$ python -q
>>> import numpy as np
>>> np.set_printoptions(precision=2, suppress=True, linewidth=100, floatmode="fixed")
>>> data = np.load("test2.npy")
>>> data
array([[1, 2, 1, 2, 2, 1, 2, 0, 2, 3, 3, 0, 2],
       [2, 1, 2, 2, 2, 3, 3, 2, 1, 1, 3, 1, 0],
       [0, 1, 2, 1, 3, 3, 0, 3, 2, 3, 3, 1, 0],
       [2, 2, 1, 0, 1, 1, 1, 0, 0, 2, 2, 2, 2],
       [2, 0, 2, 3, 0, 3, 2, 0, 1, 3, 0, 2, 0],
       [3, 1, 3, 2, 1, 3, 3, 3, 3, 1, 2, 3, 2],
       [1, 1, 1, 3, 0, 0, 2, 1, 3, 2, 2, 0, 0],
       [2, 2, 3, 2, 2, 3, 1, 2, 2, 1, 2, 0, 1],
       [2, 0, 1, 2, 0, 3, 1, 1, 1, 0, 2, 2, 0],
       [3, 2, 3, 2, 2, 0, 1, 1, 2, 1, 1, 2, 3],
       [3, 1, 0, 1, 3, 0, 2, 2, 3, 3, 0, 0, 3],
       [1, 2, 0, 2, 3, 0, 1, 1, 2, 0, 3, 2, 0],
       [3, 2, 2, 2, 3, 2, 3, 3, 3, 2, 3, 3, 3]])
>>> Q, evecs = np.linalg.qr(data[:, :6])[0], np.linalg.qr(data[:, 6:])[0]
>>> sv = np.linalg.svd(Q.T @ evecs, compute_uv=False)
>>> (sv > 0.9).sum()
np.int64(3)
>>> np.degrees(np.arccos(sv.clip(0, 1)))
array([ 8.52, 12.98, 21.80, 29.77, 49.02, 81.49])
>>> round(np.linalg.norm(Q @ Q.T - evecs @ evecs.T, 2), 2)
np.float64(1.0)
>>> x = np.array([2, 0, 1, -1, 0, 1, 2, 0, -1, 0, -2, 0, 1])
>>> h1 = np.maximum(data @ x, 0)
>>> np.tanh(data @ x)
array([ 0.00,  1.00, -1.00,  1.00,  1.00,  1.00, -1.00,  1.00,  1.00,  1.00,  1.00, -1.00,  1.00])
>>> feats = np.loadtxt("sample3.csv", delimiter=",")
>>> feats
array([[0.00, 0.00, 0.00, 0.00, 0.00, 0.00, 1.00, 0.00, 0.00, 0.00, 0.00, 0.00, 0.00],
       [0.00, 0.00, 0.00, 0.00, 0.00, 0.00, 0.00, 0.00, 0.00, 0.00, 1.00, 0.00, 0.00],
       [0.00, 0.00, 0.00, 0.00, 0.00, 0.00, 0.00, 0.00, 1.00, 0.00, 0.00, 0.00, 0.00],
       [1.00, 0.00, 0.00, 0.00, 0.00, 0.00, 0.00, 0.00, 0.00, 0.00, 0.00, 0.00, 0.00],
       [0.00, 0.00, 1.00, 0.00, 0.00, 0.00, 0.00, 0.00, 0.00, 0.00, 0.00, 0.00, 0.00],
       [0.00, 0.00, 0.00, 0.00, 0.00, 0.00, 0.00, 1.00, 0.00, 0.00, 0.00, 0.00, 0.00],
       [0.00, 1.00, 0.00, 0.00, 0.00, 0.00, 0.00, 0.00, 0.00, 0.00, 0.00, 0.00, 0.00],
       [0.00, 0.00, 0.00, 0.00, 0.00, 0.00, 0.00, 0.00, 0.00, 0.00, 0.00, 1.00, 0.00],
       [0.00, 0.00, 0.00, 0.00, 0.00, 1.00, 0.00, 0.00, 0.00, 0.00, 0.00, 0.00, 0.00],
       [0.00, 0.00, 0.00, 0.00, 0.00, 0.00, 0.00, 0.00, 0.00, 1.00, 0.00, 0.00, 0.00],
       [0.00, 0.00, 0.00, 0.00, 1.00, 0.00, 0.00, 0.00, 0.00, 0.00, 0.00, 0.00, 0.00],
       [0.00, 0.00, 0.00, 0.00, 0.00, 0.00, 0.00, 0.00, 0.00, 0.00, 0.00, 0.00, 1.00],
       [0.00, 0.00, 0.00, 1.00, 0.00, 0.00, 0.00, 0.00, 0.00, 0.00, 0.00, 0.00, 0.00]])
>>> rng = np.random.default_rng(4757)
>>> z = rng.permutation(13)
>>> B = feats[:, z] * rng.choice([-1, 1], 13)
>>> B
array([[ 0.00,  0.00,  0.00, -0.00, -0.00,  0.00, -0.00, -0.00, -1.00, -0.00, -0.00,  0.00, -0.00],
       [ 0.00,  0.00,  1.00, -0.00, -0.00,  0.00, -0.00, -0.00, -0.00, -0.00, -0.00,  0.00, -0.00],
       [ 0.00,  0.00,  0.00, -1.00, -0.00,  0.00, -0.00, -0.00, -0.00, -0.00, -0.00,  0.00, -0.00],
       [ 0.00,  0.00,  0.00, -0.00, -0.00,  0.00, -0.00, -0.00, -0.00, -1.00, -0.00,  0.00, -0.00],
       [ 0.00,  0.00,  0.00, -0.00, -0.00,  0.00, -0.00, -0.00, -0.00, -0.00, -1.00,  0.00, -0.00],
       [ 0.00,  0.00,  0.00, -0.00, -0.00,  1.00, -0.00, -0.00, -0.00, -0.00, -0.00,  0.00, -0.00],
       [ 0.00,  1.00,  0.00, -0.00, -0.00,  0.00, -0.00, -0.00, -0.00, -0.00, -0.00,  0.00, -0.00],
       [ 0.00,  0.00,  0.00, -0.00, -0.00,  0.00, -0.00, -0.00, -0.00, -0.00, -0.00,  0.00, -1.00],
       [ 1.00,  0.00,  0.00, -0.00, -0.00,  0.00, -0.00, -0.00, -0.00, -0.00, -0.00,  0.00, -0.00],
       [ 0.00,  0.00,  0.00, -0.00, -0.00,  0.00, -1.00, -0.00, -0.00, -0.00, -0.00,  0.00, -0.00],
       [ 0.00,  0.00,  0.00, -0.00, -1.00,  0.00, -0.00, -0.00, -0.00, -0.00, -0.00,  0.00, -0.00],
       [ 0.00,  0.00,  0.00, -0.00, -0.00,  0.00, -0.00, -1.00, -0.00, -0.00, -0.00,  0.00, -0.00],
       [ 0.00,  0.00,  0.00, -0.00, -0.00,  0.00, -0.00, -0.00, -0.00, -0.00, -0.00,  1.00, -0.00]])
>>> Uu, _, vt = np.linalg.svd(feats.T @ B)
>>> z
array([ 5,  1, 10,  8,  4,  7,  9, 12,  6,  0,  2,  3, 11])
